>>> import numpy as np
>>> from numpy import linalg as LA
>>> np.set_printoptions(suppress=True, linewidth=100)
>>> W0 = np.load("block15.npy")
>>> print(W0)
[[1 0 1 0 1 0]
 [1 1 1 1 1 1]
 [2 0 2 0 2 0]
 [1 0 1 0 1 0]
 [1 1 1 1 1 1]
 [2 0 2 0 2 0]]
>>> Uu, s, Vt = LA.svd(W0)
>>> print(np.argmax(s[:-1] / (s[1:] + 1e-6)) + 1)
2
>>> M2 = Uu[:, :2] @ np.diag(s[:2]) @ Vt[:2]
>>> print(round(np.abs(W0 - M2).max(), 2))
0.0
>>> print(round(float(LA.norm(W0 - M2) / LA.norm(W0)), 2))
0.0
>>> print(round(LA.norm(W0 - M2, 2), 2), np.round(s[2], 2))
0.0 0.0
>>> X = np.load("mat.npy")
>>> print(X)
[[6. 2. 0. 0. 2.]
 [2. 9. 0. 0. 4.]
 [0. 0. 5. 0. 0.]
 [0. 0. 0. 5. 0.]
 [2. 4. 0. 0. 9.]]
>>> M2 = X / np.sqrt((X ** 2).mean(axis=1, keepdims=True))
>>> print(np.round(LA.norm(M2, axis=1), 2))
[2.24 2.24 2.24 2.24 2.24]
>>> print(X - X.mean(axis=1, keepdims=True))
[[ 4.  0. -2. -2.  0.]
 [-1.  6. -3. -3.  1.]
 [-1. -1.  4. -1. -1.]
 [-1. -1. -1.  4. -1.]
 [-1.  1. -3. -3.  6.]]
>>> f = np.array([3, 2, 3, 2, 0])
>>> M2 = X + np.outer(f, np.eye(5)[1])
>>> print(M2)
[[ 6.  5.  0.  0.  2.]
 [ 2. 11.  0.  0.  4.]
 [ 0.  3.  5.  0.  0.]
 [ 0.  2.  0.  5.  0.]
 [ 2.  4.  0.  0.  9.]]
>>> print(LA.matrix_rank(M2 - X))
1
>>> print(round(float(np.abs(LA.eigvals(X)).max()), 2))
14.0
>>> print((X + X.T) / 2)
[[6. 2. 0. 0. 2.]
 [2. 9. 0. 0. 4.]
 [0. 0. 5. 0. 0.]
 [0. 0. 0. 5. 0.]
 [2. 4. 0. 0. 9.]]
>>> print(np.trace(X))
34.0
>>> print(np.round(LA.matrix_power(X, 3), 2))
[[ 416.  582.    0.    0.  582.]
 [ 582. 1289.    0.    0. 1164.]
 [   0.    0.  125.    0.    0.]
 [   0.    0.    0.  125.    0.]
 [ 582. 1164.    0.    0. 1289.]]
>>> E = np.load("m.npy")
>>> print(E)
[[ 0.7  0.8  0.5 -0.8  0.2  1.3]
 [ 0.3 -0.2  0.8 -0.5 -0.2 -3.2]
 [-0.7  0.8  0.9 -2.1  0.   0. ]
 [ 1.8 -0.9  1.4  0.  -1.   1.4]
 [ 0.5 -0.7  1.7  1.6  0.7  1.2]
 [-0.2  1.9  0.   0.5  0.1 -0.5]
 [-0.3  1.   0.9  0.4 -0.3 -0.5]
 [-1.3 -0.6 -0.5 -0.4 -0.7  0.8]
 [-0.1  0.9 -0.3 -0.3  0.4  0.3]
 [-0.3 -1.6 -2.2 -0.2 -1.7  0.3]]
>>> t3 = np.stack([X, 3 * X, X[::-1]])
>>> print(np.round(LA.norm(t3, axis=(1, 2)), 2))
[17.2  51.61 17.2 ]
>>> print((t3 @ X.T).shape)
(3, 5, 5)
>>> print(LA.matrix_rank(t3))
[5 5 5]
>>> print(t3.shape)
(3, 5, 5)
>>> print(np.einsum("bij,cij->bc", t3, t3))
[[ 296.  888.  101.]
 [ 888. 2664.  303.]
 [ 101.  303.  296.]]
>>> arr = np.array([[2, 3, 1, 0, 1, -5],
...     [3, 2, -1, 2, -3, -1],
...     [1, -1, -6, 1, 1, 0],
...     [0, 2, 1, -6, -1, 1],
...     [1, -3, 1, -1, -4, 4],
...     [-5, -1, 0, 1, 4, -6]])
>>> rng = np.random.default_rng(873)
>>> M2 = E + rng.integers(-2, 3, (10, 4)) @ rng.integers(-2, 3, (4, 6))
>>> print(M2.round(2))
[[-1.3  3.8  2.5 -6.8 -0.8  0.3]
 [ 3.3  0.8 -2.2  2.5 -1.2 -5.2]
 [-1.7  1.8 -0.1 -6.1  6.  -6. ]
 [ 0.8 -2.9  1.4  1.   1.   3.4]
 [ 1.5  1.3 -5.3  1.6  5.7  0.2]
 [-0.2  0.9  5.   1.5 -5.9  1.5]
 [-2.3 -2.   5.9  0.4 -1.3  1.5]
 [-2.3 -2.6  4.5 -1.4 -0.7 -2.2]
 [-1.1 -2.1  3.7 -0.3  2.4 -2.7]
 [ 0.7 -1.6 -4.2  0.8  0.3 -1.7]]
>>> print(np.round(LA.svd(M2 - E, compute_uv=False), 2) + 0)
[15.55 11.7   7.85  5.96  0.    0.  ]
>>> print(np.abs(M2 - E).sum(axis=1))
[15. 13. 19.  8. 16. 15. 13. 12. 13.  8.]
>>> print(LA.matrix_rank(M2 - E, tol=1e-8))
4
>>> feats = np.loadtxt("case2.csv", delimiter=",")
>>> print(feats)
[[ -1.4  -1.3   1.6   1.4   0.3  -1.1   0.9  -1.5  -0.3]
 [ -0.8   1.5  -1.3   0.3  -0.6   0.    0.3  -0.1   0.2]
 [  0.4   0.2   1.3  -1.2   0.3  -0.5  -0.8  -0.6   0.1]
 [  1.1   1.6  -0.4   0.7  -0.4  -0.5   0.8   0.7   1.2]
 [ -1.    1.3   1.2   0.1   1.9  -1.4   0.6  -1.2   0.5]
 [  0.2   1.8   1.2  -0.5  -0.8   0.1   0.1   0.7   1. ]
 [ -1.3   1.   -0.8  -0.6  -1.7   0.4  -0.6   1.9   0.7]
 [ -0.7  -0.1  -0.4  -0.2  -0.6  -0.9   0.1  -1.4  -1.7]
 [ -0.1   1.5   0.7   0.6   2.   -0.9  -0.4  -0.5   0.6]
 [  0.   -1.6   0.   -2.    0.5  -0.2   0.3  -0.3  -0.3]
 [  1.6  -1.1  -0.2   1.2  -2.    1.4   0.5  -0.8   1.6]
 [ -0.1  -0.1   0.8   1.1  -0.8  -0.2  -1.9   1.7  -0.6]
 [  0.2   0.    1.9  -0.3   0.5  -2.   -0.3   1.7  -1.1]
 [ -0.1   0.6   0.5  -0.2   1.1   0.5   0.2   0.8  -0.4]
 [ -0.1  -0.3   0.4   0.    0.1  -1.1   0.4   0.7   0.7]
 [ 21.    4.   19.   -5.  -15.    7.   11.  -14.    1. ]
 [  0.4   1.7  -0.3   0.6  -0.4   0.9   0.1  -0.1   0.8]
 [  1.4  -1.7  -1.1  -0.5   0.3  -0.1   0.1   0.8  -0.2]
 [  0.8   0.8  -0.7   1.    0.7   0.8   0.3  -1.8  -0.1]]
>>> # row 15 dominates
>>> D = LA.norm(feats[:, None] - feats[None], axis=-1)
>>> print((D + 1e9 * np.eye(19)).round(6).argmin(axis=1))
[ 7 16 14 16  8 16  1  1  4 17 16 12 14 14 13 10  3  9 16]
>>> print(LA.matrix_rank(D ** 2))
11
>>> W2 = feats[[14, 1]].astype(float)
>>> for _ in range(6):
...     idx = LA.norm(feats[:, None] - W2, axis=-1).argmin(axis=1)
...     W2 = np.array([feats[idx == j].mean(axis=0) for j in range(2)])
... 
>>> print(idx)
[1 1 1 1 1 1 1 1 1 1 1 1 1 1 1 0 1 1 1]
>>> print(np.abs(W2[1] - W2[0]).argmax())
0
>>> m1 = np.minimum.outer(np.arange(1, 5), np.arange(1, 5)) * 4
>>> print(m1)
[[ 4  4  4  4]
 [ 4  8  8  8]
 [ 4  8 12 12]
 [ 4  8 12 16]]
>>> # symmetric, so the eigenvalues are real
>>> evals, vecs = LA.eig(m1)
>>> print(np.round(np.sort(LA.eigvals(LA.inv(m1))), 2))
[0.03 0.25 0.59 0.88]
>>> print(evals.round(2))
[33.16  4.    1.7   1.13]
>>> vec = np.ones(4)
>>> for _ in range(4):
...     vec = m1 @ vec
...     vec /= LA.norm(vec)
...     print(round(vec @ m1 @ vec, 2))
... 
33.12
33.16
33.16
33.16
>>> print(round(LA.eigvalsh(m1)[-1], 2))
33.16
>>> proj = np.triu(np.array([[3, 3, 0, 3], [1, 2, 0, 2], [2, 3, 0, 0], [0, 2, 3, 0]]), 1) + np.eye(4)
>>> M2 = proj @ m1 @ LA.inv(proj)
>>> print(np.round(np.poly(M2), 2))
[   1.  -40.  240. -448.  256.]
>>> print(LA.matrix_rank(M2))
4
>>> print(proj @ m1 - m1 @ proj)
[[ 24.  36.  60.  52.]
 [  8.   4.  24.   4.]
 [  0. -12.   0. -28.]
 [  0. -12.   0. -28.]]
>>> print(np.trace(M2), np.trace(m1))
40.0 40
>>> O, R = LA.qr(m1)
>>> print(abs(R[0, 0]), np.round(LA.norm(m1[:, 0]), 2))
8.0 8.0
>>> print(np.allclose(R.T @ R, m1.T @ m1))
True
>>> print(O.round(2) + 0)
[[-0.5   0.87  0.    0.  ]
 [-0.5  -0.29  0.82  0.  ]
 [-0.5  -0.29 -0.41 -0.71]
 [-0.5  -0.29 -0.41  0.71]]
>>> print(round(np.trace(O @ O.T), 2))
4.0
>>> print(R.round(2))
[[ -8.   -14.   -18.   -20.  ]
 [  0.    -3.46  -5.77  -6.93]
 [  0.     0.    -3.27  -4.9 ]
 [  0.     0.     0.     2.83]]
>>> O = R.astype(float).copy()
>>> for j in range(4):
...     O[:, j] -= O[:, :j] @ (O[:, :j].T @ O[:, j])
...     O[:, j] /= LA.norm(O[:, j])
... 
>>> print(O)
[[-1.  0.  0.  0.]
 [ 0. -1.  0.  0.]
 [ 0.  0. -1.  0.]
 [ 0.  0.  0.  1.]]
>>> data = np.eye(11, dtype=int)[rng.permutation(11)] * np.array([1, -1, -1, 0, 2, 1, -1, 0, 2, -1, 1])
>>> print(data)
[[ 0  0  0  0  0  0  0  0  0  0  0]
 [ 0  0  0  0  0  0  0  0  2  0  0]
 [ 0  0  0  0  0  0  0  0  0  0  0]
 [ 0  0  0  0  0  0  0  0  0 -1  0]
 [ 0  0  0  0  0  0 -1  0  0  0  0]
 [ 0  0  0  0  0  0  0  0  0  0  1]
 [ 0 -1  0  0  0  0  0  0  0  0  0]
 [ 0  0  0  0  0  1  0  0  0  0  0]
 [ 0  0  0  0  2  0  0  0  0  0  0]
 [ 1  0  0  0  0  0  0  0  0  0  0]
 [ 0  0 -1  0  0  0  0  0  0  0  0]]
>>> # 3 blocks once reordered
>>> Uu, s, Vt = LA.svd(data)
>>> vecs = Vt[:(s > 1e-8).sum()]
>>> vec = data[4] + 2 * data[8] + rng.integers(2) * np.eye(11)[1]
>>> print(vec)
[ 0.  0.  0.  0.  4.  0. -1.  0.  0.  0.  0.]
>>> print(vecs.T @ vecs)
[[1. 0. 0. 0. 0. 0. 0. 0. 0. 0. 0.]
 [0. 1. 0. 0. 0. 0. 0. 0. 0. 0. 0.]
 [0. 0. 1. 0. 0. 0. 0. 0. 0. 0. 0.]
 [0. 0. 0. 0. 0. 0. 0. 0. 0. 0. 0.]
 [0. 0. 0. 0. 1. 0. 0. 0. 0. 0. 0.]
 [0. 0. 0. 0. 0. 1. 0. 0. 0. 0. 0.]
 [0. 0. 0. 0. 0. 0. 1. 0. 0. 0. 0.]
 [0. 0. 0. 0. 0. 0. 0. 0. 0. 0. 0.]
 [0. 0. 0. 0. 0. 0. 0. 0. 1. 0. 0.]
 [0. 0. 0. 0. 0. 0. 0. 0. 0. 1. 0.]
 [0. 0. 0. 0. 0. 0. 0. 0. 0. 0. 1.]]
>>> print(LA.matrix_rank(np.vstack([data, vec])))
9
>>> print(np.round(LA.norm(vec - vecs.T @ vecs @ vec), 2))
0.0
